$ ipython --no-banner

In [1]: import numpy as np

In [2]: import numpy.linalg as la

In [3]: np.set_printoptions(suppress=True, linewidth=100)

In [4]: O, _ = la.qr(np.array([[0.1, 0.3, -1.5, 2.1],
   ...:     [-1.0, -0.5, -1.0, -2.0],
   ...:     [-0.5, 0.3, -0.5, 0.5],
   ...:     [-0.7, -1.2, 0.4, -1.3]]))

In [5]: V, _ = la.qr(np.array([[1.4, -1.4, 0.2], [0.9, 0.9, -1.2], [-1.5, 0.2, 1.1]]))

In [6]: sv = 5 * 0.2 ** np.arange(3)

In [7]: A = O[:, :3] * sv @ V[:3]

In [8]: A.round(2)
Out[8]: 
array([[ 0.45, -0.04, -0.15],
       [-2.25,  2.59,  1.6 ],
       [-0.97,  1.69,  0.45],
       [-1.93,  1.18,  1.55]])

In [9]: rng = np.random.default_rng(50)

In [10]: z = rng.permutation(3)

In [11]: out = A[:, z] * rng.choice([-1, 1], 3)

In [12]: out.round(2)
Out[12]: 
array([[ 0.45, -0.15, -0.04],
       [-2.25,  1.6 ,  2.59],
       [-0.97,  0.45,  1.69],
       [-1.93,  1.55,  1.18]])

In [13]: Uu, _, Vt = la.svd(A.T @ out)

In [14]: z
Out[14]: array([0, 2, 1])

In [15]: np.round(la.lstsq(A, out)[0], 2) + 0
Out[15]: 
array([[1., 0., 0.],
       [0., 0., 1.],
       [0., 1., 0.]])

In [16]: x0 = np.array([-1, -1, -2])

In [17]: y = A @ x0

In [18]: np.round(la.solve(A.T @ A, A.T @ y), 2)
Out[18]: array([-1., -1., -2.])

In [19]: y.round(2)
Out[19]: array([-0.1 , -3.53, -1.62, -2.34])

In [20]: np.round(la.lstsq(A, y)[0], 2)
Out[20]: array([-1., -1., -2.])

In [21]: np.round(la.pinv(A) @ A, 2) + 0
Out[21]: 
array([[1., 0., 0.],
       [0., 1., 0.],
       [0., 0., 1.]])

In [22]: y = y + 0.1 * rng.normal(size=4)

In [23]: y.round(2)
Out[23]: array([-0.24, -3.36, -1.64, -2.29])

In [24]: beta, *_ = la.lstsq(A, y)

In [25]: np.round(A.T @ (y - A @ beta), 2) + 0
Out[25]: array([0., 0., 0.])

In [26]: [round(float(la.norm(la.solve(A.T @ A + lam * np.eye(3), A.T @ y))), 2) for lam in (0, 1, 10, 100)]
Out[26]: [2.82, 0.85, 0.62, 0.17]

In [27]: round(float(la.norm(y - A @ beta)), 2)
Out[27]: 0.13

In [28]: beta.round(2)
Out[28]: array([-1.31, -1.08, -2.26])

In [29]: u, g = A[3], A[1]

In [30]: round(float(u @ u), 2)
Out[30]: 7.5

In [31]: p = (u @ g) / (u @ u) * u

In [32]: p.round(2)
Out[32]: array([-2.54,  1.55,  2.03])

In [33]: round(float((g - p) @ u), 2)
Out[33]: -0.0

In [34]: np.round(g - p, 2)
Out[34]: array([ 0.28,  1.04, -0.44])

In [35]: round(float(la.norm(u + g) ** 2 + la.norm(u - g) ** 2), 2)
Out[35]: 43.65

In [36]: out = A + rng.integers(-2, 3, (4, 1)) @ rng.integers(-2, 3, (1, 3))

In [37]: out.round(2)
Out[37]: 
array([[ 0.45, -0.04, -0.15],
       [-2.25,  4.59, -0.4 ],
       [-0.97,  1.69,  0.45],
       [-1.93, -0.82,  3.55]])

In [38]: np.round(out - A, 2)
Out[38]: 
array([[ 0.,  0.,  0.],
       [ 0.,  2., -2.],
       [ 0.,  0.,  0.],
       [ 0., -2.,  2.]])

In [39]: np.round(np.abs(out - A).sum(axis=1), 2)
Out[39]: array([0., 4., 0., 4.])

In [40]: la.matrix_rank(out - A, tol=1e-8)
Out[40]: np.int64(1)

In [41]: P = out @ la.solve(out.T @ out, out.T)

In [42]: np.round((np.eye(4) - P) @ out, 2) + 0
Out[42]: 
array([[0., 0., 0.],
       [0., 0., 0.],
       [0., 0., 0.],
       [0., 0., 0.]])

In [43]: P.round(2)
Out[43]: 
array([[ 0.65, -0.18,  0.43, -0.09],
       [-0.18,  0.91,  0.22, -0.05],
       [ 0.43,  0.22,  0.47,  0.11],
       [-0.09, -0.05,  0.11,  0.98]])

In [44]: np.round(P @ out[:, 2], 2)
Out[44]: array([-0.15, -0.4 ,  0.45,  3.55])

In [45]: np.round(la.eigvalsh(P), 2) + 0
Out[45]: array([0., 1., 1., 1.])

In [46]: round(float(np.trace(P)), 2)
Out[46]: 3.0

In [47]: out = np.array([[-2, 3, -1]])

In [48]: W0 = out.T @ out

In [49]: W0
Out[49]: 
array([[ 4, -6,  2],
       [-6,  9, -3],
       [ 2, -3,  1]])

In [50]: Uu, sv, Vt = la.svd(W0)

In [51]: sv.round(2) + 0
Out[51]: array([14.,  0.,  0.])

In [52]: np.argmax(sv[:-1] / (sv[1:] + 1e-6)) + 1
Out[52]: np.int64(1)

In [53]: out = Uu[:, :1] @ np.diag(sv[:1]) @ Vt[:1]

In [54]: la.matrix_rank(out)
Out[54]: np.int64(1)

In [55]: np.round(la.norm(W0 - out, 2), 2), round(sv[1], 2)
Out[55]: (np.float64(0.0), np.float64(0.0))

In [56]: la.matrix_rank(W0, rtol=0.05)
Out[56]: np.int64(1)

In [57]: round(float(np.trace(la.pinv(W0) @ W0)), 2)
Out[57]: 1.0

In [58]: la.lstsq(W0[:-1].T, W0[-1])[2]
Out[58]: np.int32(1)

In [59]: evals, V = la.eigh(W0)

In [60]: np.round(la.eigvalsh(W0 + -3 * np.eye(3)), 2)
Out[60]: array([-3., -3., 11.])

In [61]: np.round(V.T @ V, 2) + 0
Out[61]: 
array([[1., 0., 0.],
       [0., 1., 0.],
       [0., 0., 1.]])

In [62]: evals.sum(), np.trace(W0)
Out[62]: (np.float64(14.0), np.int64(14))

In [63]: O, _ = la.qr(np.array([[-0.4, 1.6, -0.7, 0.2],
    ...:     [-0.9, 0.8, 0.0, -1.1],
    ...:     [0.5, 0.5, 2.0, 0.4],
    ...:     [-1.3, -1.0, -0.9, 1.4]]))

In [64]: evals = np.array([2, 3, 2, 2])

In [65]: F = O @ np.diag(evals) @ O.T

In [66]: F.round(2)
Out[66]: 
array([[ 2.6 ,  0.31,  0.17, -0.34],
       [ 0.31,  2.17,  0.09, -0.18],
       [ 0.17,  0.09,  2.05, -0.1 ],
       [-0.34, -0.18, -0.1 ,  2.19]])

In [67]: z = rng.permutation(4)

In [68]: z
Out[68]: array([1, 0, 2, 3])

In [69]: out = F[z][:, z]

In [70]: np.round(np.diag(out), 2)
Out[70]: array([2.17, 2.6 , 2.05, 2.19])

In [71]: out = F + rng.integers(-2, 3, (4, 1)) @ rng.integers(-2, 3, (1, 4))

In [72]: out.round(2)
Out[72]: 
array([[ 4.6 , -1.69,  2.17,  0.66],
       [ 4.31, -1.83,  4.09,  1.82],
       [ 2.17, -1.91,  4.05,  0.9 ],
       [-2.34,  1.82, -2.1 ,  1.19]])

In [73]: la.matrix_rank(out - F, tol=1e-8)
Out[73]: np.int64(1)

In [74]: evals, V = la.eig(F)

In [75]: np.round(np.prod(evals), 2)
Out[75]: np.float64(24.0)

In [76]: evals.round(2)
Out[76]: array([3., 2., 2., 2.])

In [77]: np.round(np.sort(la.eigvals(la.inv(F))), 2)
Out[77]: array([0.33, 0.5 , 0.5 , 0.5 ])

In [78]: np.round(np.sort(la.eigvals(F.T)), 2)
Out[78]: array([2., 2., 2., 3.])

In [79]: np.round(F @ V[:, 0] - evals[0] * V[:, 0], 2) + 0
Out[79]: array([0., 0., 0., 0.])

In [80]: mat = np.array([[1, -1, -1, 1, 1, -1, -1, 1],
    ...:     [1, -1, 1, -1, 1, -1, 1, -1],
    ...:     [1, 1, -1, -1, 1, 1, -1, -1]])

In [81]: # column 4 repeats column 0

In [82]: W1 = np.array([[0, -3, -2, 2, 2],
    ...:     [-3, 0, 1, 0, 0],
    ...:     [-1, -2, 3, -1, -3],
    ...:     [-2, 2, -2, -3, 0],
    ...:     [1, 0, -2, -3, -1],
    ...:     [-2, -2, -3, -3, 2],
    ...:     [1, 2, -2, 2, 0],
    ...:     [0, 2, -1, 0, -3]])

In [83]: beta = np.array([1, -3, 0, -3, -2])

In [84]: hid = np.maximum(mat @ W1 + beta, 0)

In [85]: la.matrix_rank(hid)
Out[85]: np.int64(3)

In [86]: (hid > 0).astype(int)
Out[86]: 
array([[1, 0, 0, 0, 0],
       [1, 0, 1, 1, 0],
       [0, 0, 0, 0, 1]])

In [87]: cent = np.array([[-2, 2], [-2, -2], [0, 0], [0, 2], [2, 1]])

In [88]: hid @ cent
Out[88]: 
array([[-10,  10],
       [-18,  24],
       [ 14,   7]])

In [89]: (hid @ cent).round(6).argmax(axis=1)
Out[89]: array([1, 1, 0])

In [90]: out = np.array([[0, 1, 0],
    ...:     [-2, -1, 0],
    ...:     [1, -1, 2],
    ...:     [-2, 2, -1],
    ...:     [0, 1, 2],
    ...:     [0, 1, 0],
    ...:     [2, -1, 2],
    ...:     [1, -2, 0]])

In [91]: np.einsum("ik,kj->ij", mat, out)
Out[91]: 
array([[-2,  4, -3],
       [ 6,  0,  7],
       [-4,  4, -1]])

In [92]: np.vstack([mat, out.T]).shape
Out[92]: (6, 8)

In [93]: mat @ out
Out[93]: 
array([[-2,  4, -3],
       [ 6,  0,  7],
       [-4,  4, -1]])

In [94]: np.einsum("ij,ij->i", mat, mat)
Out[94]: array([8, 8, 8])

In [95]: out = np.array([[0, -8], [1, 9], [-2, -2]])

In [96]: M = np.kron(np.eye(3, dtype=int), out)

In [97]: M
Out[97]: 
array([[ 0, -8,  0,  0,  0,  0],
       [ 1,  9,  0,  0,  0,  0],
       [-2, -2,  0,  0,  0,  0],
       [ 0,  0,  0, -8,  0,  0],
       [ 0,  0,  1,  9,  0,  0],
       [ 0,  0, -2, -2,  0,  0],
       [ 0,  0,  0,  0,  0, -8],
       [ 0,  0,  0,  0,  1,  9],
       [ 0,  0,  0,  0, -2, -2]])

In [98]: P = M @ la.solve(M.T @ M, M.T)

In [99]: np.round(la.eigvalsh(P), 2) + 0
Out[99]: array([0., 0., 0., 1., 1., 1., 1., 1., 1.])

In [100]: la.matrix_rank(np.eye(9) - P)
Out[100]: np.int64(3)

In [101]: P.round(2)
Out[101]: 
array([[ 0.56, -0.44, -0.22,  0.  ,  0.  ,  0.  ,  0.  ,  0.  ,  0.  ],
       [-0.44,  0.56, -0.22,  0.  ,  0.  ,  0.  ,  0.  ,  0.  ,  0.  ],
       [-0.22, -0.22,  0.89,  0.  ,  0.  ,  0.  ,  0.  ,  0.  ,  0.  ],
       [ 0.  ,  0.  ,  0.  ,  0.56, -0.44, -0.22,  0.  ,  0.  ,  0.  ],
       [ 0.  ,  0.  ,  0.  , -0.44,  0.56, -0.22,  0.  ,  0.  ,  0.  ],
       [ 0.  ,  0.  ,  0.  , -0.22, -0.22,  0.89,  0.  ,  0.  ,  0.  ],
       [ 0.  ,  0.  ,  0.  ,  0.  ,  0.  ,  0.  ,  0.56, -0.44, -0.22],
       [ 0.  ,  0.  ,  0.  ,  0.  ,  0.  ,  0.  , -0.44,  0.56, -0.22],
       [ 0.  ,  0.  ,  0.  ,  0.  ,  0.  ,  0.  , -0.22, -0.22,  0.89]])

In [102]: np.round(np.diag(P), 2)
Out[102]: array([0.56, 0.56, 0.89, 0.56, 0.56, 0.89, 0.56, 0.56, 0.89])

In [103]: np.round(P @ P, 2)
Out[103]: 
array([[ 0.56, -0.44, -0.22,  0.  ,  0.  ,  0.  ,  0.  ,  0.  ,  0.  ],
       [-0.44,  0.56, -0.22,  0.  ,  0.  ,  0.  ,  0.  ,  0.  ,  0.  ],
       [-0.22, -0.22,  0.89,  0.  ,  0.  ,  0.  ,  0.  ,  0.  ,  0.  ],
       [ 0.  ,  0.  ,  0.  ,  0.56, -0.44, -0.22,  0.  ,  0.  ,  0.  ],
       [ 0.  ,  0.  ,  0.  , -0.44,  0.56, -0.22,  0.  ,  0.  ,  0.  ],
       [ 0.  ,  0.  ,  0.  , -0.22, -0.22,  0.89,  0.  ,  0.  ,  0.  ],
       [ 0.  ,  0.  ,  0.  ,  0.  ,  0.  ,  0.  ,  0.56, -0.44, -0.22],
       [ 0.  ,  0.  ,  0.  ,  0.  ,  0.  ,  0.  , -0.44,  0.56, -0.22],
       [ 0.  ,  0.  ,  0.  ,  0.  ,  0.  ,  0.  , -0.22, -0.22,  0.89]])

In [104]: round(la.det(P), 2)
Out[104]: np.float64(0.0)

In [105]: la.matrix_rank(W0, rtol=0.1)
Out[105]: np.int64(1)

In [106]: la.cond(W0) > 100
Out[106]: np.True_

In [107]: np.argsort(-la.norm(W0, axis=0).round(6), kind="stable")[:3]
Out[107]: array([1, 0, 2])

In [108]: x0 = np.array([1, 2, 0, -2, 0, 1])

In [109]: y = M @ x0

In [110]: beta, lr = np.zeros(6), 1 / la.norm(M, 2) ** 2

In [111]: for i in range(25):
     ...:     beta -= lr * M.T @ (M @ beta - y)
     ...:     if i % 5 == 0: print(i, round(la.norm(M @ beta - y), 2))
     ...: 
0 1.61
5 1.41
10 1.24
15 1.09
20 0.96

In [112]: np.round(la.cond(M), 2)
Out[112]: np.float64(6.26)

In [113]: out = np.array([[5, 2, 5], [2, 2, 5], [1, 3, 4]])

In [114]: data = np.triu(out, 1)

In [115]: data
Out[115]: 
array([[0, 2, 5],
       [0, 0, 5],
       [0, 0, 0]])

In [116]: # column 2 dominates

In [117]: z = rng.permutation(3)

In [118]: z
Out[118]: array([0, 1, 2])

In [119]: out = data[z][:, z]

In [120]: out
Out[120]: 
array([[0, 2, 5],
       [0, 0, 5],
       [0, 0, 0]])

In [121]: def softmax(z):
     ...:     e = np.exp(z - z.max(axis=-1, keepdims=True))
     ...:     return e / e.sum(axis=-1, keepdims=True)
     ...: 

In [122]: np.round(softmax(data[2] + 2), 2)
Out[122]: array([0.33, 0.33, 0.33])

In [123]: np.round(softmax(10 * data[2]), 2)
Out[123]: array([0.33, 0.33, 0.33])

In [124]: scores = data @ data.T / np.sqrt(3)

In [125]: np.round(softmax(scores), 2) + 0
Out[125]: 
array([[0.91, 0.09, 0.  ],
       [0.5 , 0.5 , 0.  ],
       [0.33, 0.33, 0.33]])

In [126]: np.round(softmax(scores + np.triu(np.full(scores.shape, -np.inf), 1)), 2)
Out[126]: 
array([[1.  , 0.  , 0.  ],
       [0.5 , 0.5 , 0.  ],
       [0.33, 0.33, 0.33]])

In [127]: Uu, sv, Vt = la.svd(data)

In [128]: V = Vt[:(sv > 1e-8).sum()]

In [129]: x0 = data[2] + -2 * data[1] + rng.integers(2) * np.eye(3)[1]

In [130]: x0
Out[130]: array([  0.,   1., -10.])

In [131]: np.round(V.T @ V, 2) + 0
Out[131]: 
array([[0., 0., 0.],
       [0., 1., 0.],
       [0., 0., 1.]])

In [132]: np.allclose(V.T @ V @ x0, x0)
Out[132]: True

In [133]: np.round(np.diag(V.T @ V), 2)
Out[133]: array([0., 1., 1.])

In [134]: la.matrix_rank(np.vstack([data, x0]))
Out[134]: np.int64(2)
